>>> import numpy as np
>>> import numpy.linalg as la
>>> np.set_printoptions(suppress=True, linewidth=120)
>>> tidy = lambda a: np.round(a, 2) + 0
>>> K = np.loadtxt("m.csv", delimiter=",")
>>> K
array([[ -4.,   5.,   5.,   0.],
       [ -5.,   9.,  -8.,   9.],
       [  3.,   2.,   2.,  -8.],
       [  7.,   1.,   0.,  -3.],
       [  6., -13.,  21., -18.]])
>>> def softmax(z):
...     e = np.exp(z - z.max(axis=-1, keepdims=True))
...     return e / e.sum(axis=-1, keepdims=True)
... 
>>> tidy(softmax(K).sum(axis=1))
array([1., 1., 1., 1., 1.])
>>> tidy(softmax(K[1]))
array([0. , 0.5, 0. , 0.5])
>>> scores = K @ K.T / np.sqrt(4)
>>> softmax(scores)[1] @ K
array([-5.,  9., -8.,  9.])
>>> print(softmax(scores).round(6).argmax(axis=1))
[0 1 4 4 4]
>>> print(tidy(softmax(scores + np.triu(np.full(scores.shape, -np.inf), 1))))
[[1. 0. 0. 0. 0.]
 [0. 1. 0. 0. 0.]
 [0. 0. 1. 0. 0.]
 [0. 0. 0. 1. 0.]
 [0. 0. 0. 0. 1.]]
>>> hat = K @ la.solve(K.T @ K, K.T)
>>> tidy((np.eye(5) - hat) @ K)
array([[0., 0., 0., 0.],
       [0., 0., 0., 0.],
       [0., 0., 0., 0.],
       [0., 0., 0., 0.],
       [0., 0., 0., 0.]])
>>> la.matrix_rank(np.eye(5) - hat)
np.int64(1)
>>> M2 = np.array([[3, -3], [1, 2]])
>>> Z = np.kron(M2, K)
>>> Z.shape
(10, 8)
>>> print(Z)
[[-12.  15.  15.   0.  12. -15. -15.  -0.]
 [-15.  27. -24.  27.  15. -27.  24. -27.]
 [  9.   6.   6. -24.  -9.  -6.  -6.  24.]
 [ 21.   3.   0.  -9. -21.  -3.  -0.   9.]
 [ 18. -39.  63. -54. -18.  39. -63.  54.]
 [ -4.   5.   5.   0.  -8.  10.  10.   0.]
 [ -5.   9.  -8.   9. -10.  18. -16.  18.]
 [  3.   2.   2.  -8.   6.   4.   4. -16.]
 [  7.   1.   0.  -3.  14.   2.   0.  -6.]
 [  6. -13.  21. -18.  12. -26.  42. -36.]]
>>> tidy(la.norm(Z, 2)), tidy(la.norm(M2, 2) * la.norm(K, 2))
(np.float64(152.75), np.float64(152.75))
>>> A = 0.2 ** np.abs(np.subtract.outer(np.arange(4), np.arange(4)))
>>> tidy(A)
array([[1.  , 0.2 , 0.04, 0.01],
       [0.2 , 1.  , 0.2 , 0.04],
       [0.04, 0.2 , 1.  , 0.2 ],
       [0.01, 0.04, 0.2 , 1.  ]])
>>> x0 = np.ones(4)
>>> for _ in range(3):
...     x0 = A @ x0
...     x0 /= la.norm(x0)
...     print(round(x0 @ A @ x0, 2))
... 
1.36
1.36
1.36
>>> tidy(x0)
array([0.42, 0.57, 0.57, 0.42])
>>> x0 = np.array([-2, 4, -1, 3])
>>> y = A @ x0
>>> tidy(y)
array([-1.22,  3.52,  0.32,  2.94])
>>> tidy(la.solve(A, 4 * y))
array([-8., 16., -4., 12.])
>>> tidy(la.solve(A, A[:, 0]))
array([1., 0., 0., 0.])
>>> tidy(la.solve(A, y + A[:, 3]))
array([-2.,  4., -1.,  4.])
>>> M = np.load("w.npy")
>>> M
array([[-7, -3, -6, -6,  2],
       [-3, -7, -3, -6, -6],
       [-6, -3, -7, -3, -6],
       [-6, -6, -3, -7, -3],
       [ 2, -6, -6, -3, -7]])
>>> w, V = la.eigvalsh(M)
Traceback (most recent call last):
  File "<python-input-34>", line 1, in <module>
    w, V = la.eigvalsh(M)
    ^^^^
ValueError: too many values to unpack (expected 2)
>>> w, V = la.eigh(M)
>>> tidy(w)
array([-23.23, -10.  ,  -5.56,   0.  ,   3.79])
>>> np.unique(w.round(6) + 0, return_counts=True)[1]
array([1, 1, 1, 1, 1])
>>> tidy(la.eigvalsh(M @ M))
array([  0.  ,  14.38,  30.93, 100.  , 539.69])
>>> tidy(w.sum()), np.trace(M)
(np.float64(-35.0), np.int64(-35))
>>> (w > 1e-8).sum(), (w < -1e-8).sum()
(np.int64(1), np.int64(3))
>>> tidy(V.T @ M @ V)
array([[-23.23,   0.  ,   0.  ,   0.  ,   0.  ],
       [  0.  , -10.  ,   0.  ,   0.  ,   0.  ],
       [  0.  ,   0.  ,  -5.56,   0.  ,   0.  ],
       [  0.  ,   0.  ,   0.  ,   0.  ,   0.  ],
       [  0.  ,   0.  ,   0.  ,   0.  ,   3.79]])
>>> w, V = la.eigh(M)
>>> x0 = np.array([0, 1, 0, -2, 0])
>>> (np.sign(V[:, -1].round(6)) == np.sign(V[0, -1].round(6))).astype(int)
array([1, 0, 0, 0, 1])
>>> np.abs(M).sum(axis=1).max(), tidy(np.abs(w).max())
(np.int64(25), np.float64(23.23))
>>> M2 = M / la.norm(M, axis=1, keepdims=True)
>>> cov = M2 @ M2.T
>>> tidy(la.norm(M2, axis=1))
array([1., 1., 1., 1., 1.])
>>> tidy(np.degrees(np.arccos(np.clip(cov[2, 3], -1, 1))))
np.float64(34.9)
>>> x0 = np.array([1, 1, 1, 1, -2])
>>> h = np.maximum(M @ x0, 0)
>>> np.maximum(M @ (3 * x0), 0)
array([0, 0, 0, 0, 3])
>>> np.maximum(M @ x0, 0) - np.maximum(-M @ x0, 0)
array([-26,  -7,  -7, -16,   1])
